$ python -q
>>> import numpy as np
>>> import numpy.linalg as la
>>> np.set_printoptions(suppress=True, linewidth=200)
>>> feats = np.loadtxt("test0.csv", delimiter=",")
>>> feats
array([[-0.8   ,  0.8   ,  0.    , -0.1   , -0.4   ,  0.    ,  0.5   ,  0.4   , -0.3   , -1.1   ,  0.2   , -0.1   , -1.4   ],
       [-0.6   ,  0.6   ,  0.6   , -1.9   ,  0.1   , -1.4   , -1.3   , -1.8   , -0.9   ,  0.3   , -0.6   , -0.3   , -0.9   ],
       [ 0.8   , -0.1   ,  1.7   ,  0.3   , -0.9   ,  0.4   , -1.1   , -0.2   , -0.8   ,  0.5   , -0.2   ,  1.3   ,  0.6   ],
       [-1.7   ,  0.2   , -0.2   ,  0.7   , -0.6   , -1.2   , -1.6   , -0.4   , -1.4   , -0.2   ,  1.2   , -0.1   , -0.6   ],
       [ 1.8   ,  0.8   ,  0.4   ,  0.    ,  1.5   , -0.6   ,  0.2   ,  0.9   ,  1.7   ,  0.1   , -0.7   , -1.6   ,  0.5   ],
       [-0.8   ,  0.1   ,  0.1   ,  0.5   , -1.9   , -2.2   , -0.3   , -0.1   ,  0.3   , -0.9   ,  0.8   ,  0.9   ,  0.3   ],
       [ 0.8461, -0.1058,  1.7154,  0.3087, -0.8543,  0.3324, -1.1093, -0.1408, -0.7998,  0.4662, -0.2122,  1.2505,  0.5703],
       [-1.7   ,  0.4   ,  0.3   ,  1.7   , -1.    ,  0.9   , -0.8   , -0.4   , -0.9   ,  0.5   , -0.3   ,  1.7   , -0.3   ],
       [ 1.2   , -1.4   ,  0.4   , -0.1   ,  1.1   ,  0.6   , -1.8   ,  1.    ,  0.2   ,  2.5   , -1.5   , -0.4   , -0.2   ]])
>>> Uu, sv, Vh = la.svd(feats)
>>> sv.round(4)
array([6.1619, 5.1536, 3.9159, 3.2213, 2.5944, 1.8952, 1.4772, 1.3895, 0.0392])
>>> other = Uu[:, :8] @ np.diag(sv[:8]) @ Vh[:8]
>>> round(float(la.norm(feats - other, 2)), 4), np.round(sv[8], 4)
(0.0392, np.float64(0.0392))
>>> la.matrix_rank(feats, rtol=0.05)
np.int64(8)
>>> G = feats.T @ feats
>>> la.matrix_rank(G)
np.int64(9)
>>> np.round(la.eigvalsh(G)[::-1], 4) + 0
array([37.9688, 26.5596, 15.3342, 10.3769,  6.7308,  3.5919,  2.1821,  1.9308,  0.0015,  0.    ,  0.    ,  0.    ,  0.    ])
>>> la.cond(feats) > 100
np.True_
>>> [round(float(x), 4) for x in la.svd(feats, compute_uv=False)[:3]]
[6.1619, 5.1536, 3.9159]
>>> def softmax(z):
...     e = np.exp(z - z.max(axis=-1, keepdims=True))
...     return e / e.sum(axis=-1, keepdims=True)
... 
>>> np.round(softmax(feats[2] + -3), 4)
array([0.1039, 0.0423, 0.2556, 0.063 , 0.019 , 0.0697, 0.0155, 0.0382, 0.021 , 0.077 , 0.0382, 0.1714, 0.0851])
>>> scores = feats @ feats.T / np.sqrt(13)
>>> softmax(scores).round(6).argmax(axis=1)
array([0, 1, 2, 3, 4, 5, 2, 7, 8])
>>> rng = np.random.default_rng(266)
>>> other = feats + rng.integers(-2, 3, (9, 8)) @ rng.integers(-2, 3, (8, 13))
>>> other.round(4)
array([[  3.2   ,  -1.2   ,  -1.    ,  13.9   ,  -1.4   ,  -5.    ,   7.5   ,   7.4   ,  -6.3   ,  -2.1   ,  -3.8   ,  10.9   , -11.4   ],
       [ -2.6   ,  -3.4   ,   0.6   ,  -7.9   ,  -7.9   ,   2.6   ,  -0.3   ,  -8.8   ,  -2.9   ,   4.3   ,   4.4   ,  -6.3   ,  11.1   ],
       [  2.8   ,  -2.1   ,  -6.3   ,  -3.7   ,   7.1   ,  -4.6   , -10.1   ,  -4.2   ,   3.2   ,  -0.5   ,   2.8   ,   3.3   ,  -7.4   ],
       [ -8.7   ,   2.2   ,  11.8   ,   8.7   ,   3.4   ,   0.8   ,  -2.6   ,  -0.4   ,  -6.4   ,   6.8   ,  -3.8   ,   1.9   ,  -2.6   ],
       [ -0.2   ,   5.8   ,   4.4   ,   1.    ,   2.5   ,  -6.6   ,   5.2   ,   2.9   ,   1.7   ,   8.1   ,  -1.7   ,  -6.6   ,   4.5   ],
       [  7.2   ,   0.1   ,  -5.9   , -11.5   ,  -5.9   , -10.2   ,   1.7   ,   8.9   ,   8.3   ,  -9.9   ,   0.8   ,  -2.1   ,   2.3   ],
       [ -2.1539,  -2.1058,  11.7154,  -4.6913,  -2.8543, -11.6676,   0.8907,   4.8592,  -0.7998,   9.4662,  -1.2122,  -2.7495,   6.5703],
       [ -7.7   ,   0.4   ,  14.3   ,   3.7   ,  -9.    ,  11.9   ,   1.2   ,  -4.4   , -12.9   ,   8.5   , -12.3   ,   0.7   ,   5.7   ],
       [  6.2   ,   1.6   ,  -3.6   ,   4.9   ,  -3.9   ,  -8.4   ,  12.2   ,   7.    ,  -2.8   ,   7.5   ,  -3.5   ,  -0.4   ,  -0.2   ]])
>>> np.abs(other - feats).sum(axis=1)
array([73., 61., 60., 57., 44., 71., 61., 86., 61.])
>>> la.matrix_rank(other - feats, tol=1e-8)
np.int64(8)
>>> np.round(la.svd(other - feats, compute_uv=False), 4) + 0
array([40.0651, 32.5124, 29.3274, 20.1966, 14.3035, 10.0536,  7.833 ,  0.8415,  0.    ])
>>> other = np.array([[2, 2, 0], [3, 0, 0], [0, 2, 0]])
>>> basis = np.array([[0]])
>>> A = np.block([[other, np.zeros((3, 1))], [np.zeros((1, 3)), basis]])
>>> A
array([[2., 2., 0., 0.],
       [3., 0., 0., 0.],
       [0., 2., 0., 0.],
       [0., 0., 0., 0.]])
>>> np.unique(A.round(6), axis=0).shape
(4, 4)
>>> np.abs(np.diag(la.qr(A)[1])) > 1e-9
array([ True,  True, False, False])
>>> la.lstsq(A[:-1].T, A[-1])[2]
np.int32(2)
>>> E = np.load("run10.npy")
>>> E
array([[ 5.8311, -0.5703, -4.5088,  2.3493, -2.8591, -2.4495, -0.0956, -0.4214,  0.449 ,  3.8044],
       [-1.3351, -0.2797, -2.4845,  3.895 , -4.2604,  5.2225,  4.5803, -0.5835, -1.5372, -0.4131],
       [-4.7943,  0.5299,  4.8372, -3.2839,  3.9331,  0.6275, -1.2186,  0.6589, -0.0532, -3.3271],
       [ 2.5898, -0.1466, -1.2974,  0.2611, -0.2198, -2.0486, -1.0248, -0.0728,  0.5046,  1.5483],
       [ 2.7447, -0.5841, -5.3971,  5.0463, -5.9372,  3.0168,  4.0626, -0.8059, -1.0425,  2.2242],
       [ 1.6016, -0.1947, -1.5839,  1.0728, -1.2413, -0.1954,  0.4605, -0.2065,  0.0623,  1.1457],
       [ 2.4771, -0.2409, -1.3518,  0.185 , -0.2071, -1.984 , -1.0728, -0.1014,  0.5088,  1.6356],
       [ 4.1653, -0.405 , -2.9361,  1.3771, -1.6283, -2.1881, -0.6963, -0.295 ,  0.4551,  2.7262],
       [-6.2069,  0.3966,  2.3572,  0.4508, -0.4448,  5.7822,  3.4904,  0.164 , -1.4151, -3.7089],
       [ 4.1687, -0.4405, -2.9141,  1.2276, -1.6132, -2.2663, -0.5265, -0.3284,  0.5194,  2.696 ],
       [ 2.2046, -0.3468, -3.4871,  3.0369, -3.6156,  1.5202,  2.1946, -0.5652, -0.5141,  1.6748],
       [-6.8474,  0.576 ,  4.1574, -1.5188,  1.7526,  4.2783,  1.5396,  0.3564, -1.0736, -4.2445],
       [ 0.9354, -0.0551,  0.2619, -0.9684,  0.9574, -1.8044, -1.3927,  0.1036,  0.5346,  0.5425],
       [ 0.1674, -0.4348, -3.9759,  4.965 , -5.6344,  4.905 ,  5.0226, -0.7417, -1.5307,  0.7127],
       [ 2.9703,  0.0081,  0.8471, -2.6737,  3.0325, -5.3758, -4.2153,  0.3187,  1.5515,  1.4879],
       [-3.2317,  0.4102,  3.1798, -2.2144,  2.6132,  0.3544, -0.8331,  0.3511, -0.0229, -2.2161],
       [ 1.7723, -0.6425, -5.6763,  5.9912, -6.7965,  4.7458,  5.3275, -0.9029, -1.4431,  1.6918],
       [ 1.7888, -0.5963, -5.6738,  6.0185, -6.8495,  4.7723,  5.4485, -0.8993, -1.5964,  1.8682],
       [ 2.2198, -0.4289, -3.4419,  3.1783, -3.671 ,  1.4477,  2.1442, -0.4294, -0.4897,  1.6161],
       [-4.2072,  0.4591,  2.8907, -1.3379,  1.7119,  2.2199,  0.6525,  0.2599, -0.4174, -2.5899]])
>>> G = np.cov(E, rowvar=False)
>>> np.argwhere(np.triu(np.abs(np.corrcoef(E.T)) > 0.8, 1))
array([[0, 1],
       [0, 9],
       [1, 2],
       [1, 3],
       [1, 4],
       [1, 7],
       [1, 9],
       [2, 3],
       [2, 4],
       [2, 7],
       [2, 9],
       [3, 4],
       [3, 6],
       [3, 7],
       [4, 6],
       [4, 7],
       [5, 6],
       [5, 8],
       [6, 8]])
>>> round(float(np.corrcoef(E[:, 3], E[:, 5])[0, 1]), 4)
0.515
>>> G.shape
(10, 10)
